In [1]: import numpy as np

In [2]: from numpy import linalg as LA

In [3]: np.set_printoptions(precision=1, suppress=True, linewidth=100)

In [4]: def tidy(a):
   ...:     return np.round(a, 1) + 0
   ...: 

In [5]: E = np.load("m.npy")

In [6]: E
Out[6]: 
array([[ 3,  0,  0,  0,  0,  0],
       [-3,  5,  0,  0,  0,  0],
       [-5,  4,  0,  0,  0,  0],
       [ 0,  0,  3,  0,  0,  0],
       [ 0,  0, -3,  5,  0,  0],
       [ 0,  0, -5,  4,  0,  0],
       [ 0,  0,  0,  0,  3,  0],
       [ 0,  0,  0,  0, -3,  5],
       [ 0,  0,  0,  0, -5,  4]])

In [7]: out = E / np.sqrt((E ** 2).mean(axis=1, keepdims=True))

In [8]: LA.matrix_rank(E - E.mean(axis=1, keepdims=True))
Out[8]: np.int64(5)

In [9]: tidy(LA.norm(out, axis=1))
Out[9]: array([2.4, 2.4, 2.4, 2.4, 2.4, 2.4, 2.4, 2.4, 2.4])

In [10]: tidy(out[8])
Out[10]: array([ 0. ,  0. ,  0. ,  0. , -1.9,  1.5])

In [11]: LA.matrix_rank(out) == LA.matrix_rank(E)
Out[11]: np.True_

In [12]: x = np.array([0, -1, -3, -1, -1, -2])

In [13]: target = E @ x

In [14]: c, lr = np.zeros(6), 1 / LA.norm(E, 2) ** 2

In [15]: for i in range(40):
    ...:     c -= lr * E.T @ (E @ c - target)
    ...:     if i % 10 == 0: print(i, round(LA.norm(E @ c - target), 1))
    ...: 
0 8.6
10 3.3
20 1.3
30 0.5

In [16]: tidy(LA.cond(E))
Out[16]: np.float64(3.3)

In [17]: Q, V = LA.qr(E[:, :3])[0], LA.qr(E[:, 3:])[0]

In [18]: sigma = LA.svd(Q.T @ V, compute_uv=False)

In [19]: tidy(LA.norm(Q @ Q.T - V @ V.T, 2))
Out[19]: np.float64(1.0)

In [20]: tidy(np.degrees(np.arccos(sigma.clip(0, 1))))
Out[20]: array([33.5, 90. , 90. ])

In [21]: arr = np.load("mat.npy")

In [22]: arr
Out[22]: 
array([[ 0. ,  0.7, -0.4],
       [-1.5,  0.8, -1.4],
       [ 0.1, -1.1, -0.8],
       [ 0.5,  0.9,  0.3],
       [-0.3,  1.8,  0.7],
       [-1.5,  0.9, -1.5],
       [ 0.1, -0.2, -1.4],
       [ 0.8, -0.1, -2.2],
       [-0.4, -0.7,  1.2],
       [ 0.8,  0.7,  0.5],
       [ 0.5, -1. ,  1. ]])

In [23]: x = np.array([-1, -1, -2])

In [24]: target = arr @ x

In [25]: tidy(LA.lstsq(arr, target)[0])
Out[25]: array([-1., -1., -2.])

In [26]: tidy(LA.pinv(arr) @ arr)
Out[26]: 
array([[1., 0., 0.],
       [0., 1., 0.],
       [0., 0., 1.]])

In [27]: rng = np.random.default_rng(671)

In [28]: target = target + 0.3 * rng.normal(size=11)

In [29]: tidy(target)
Out[29]: array([ 0.2,  3.3,  2.9, -1.8, -2.9,  3.4,  3.1,  3.9, -1.4, -2.4, -1.6])

In [30]: c, *_ = LA.lstsq(arr, target)

In [31]: tidy(arr.T @ (target - arr @ c))
Out[31]: array([0., 0., 0.])
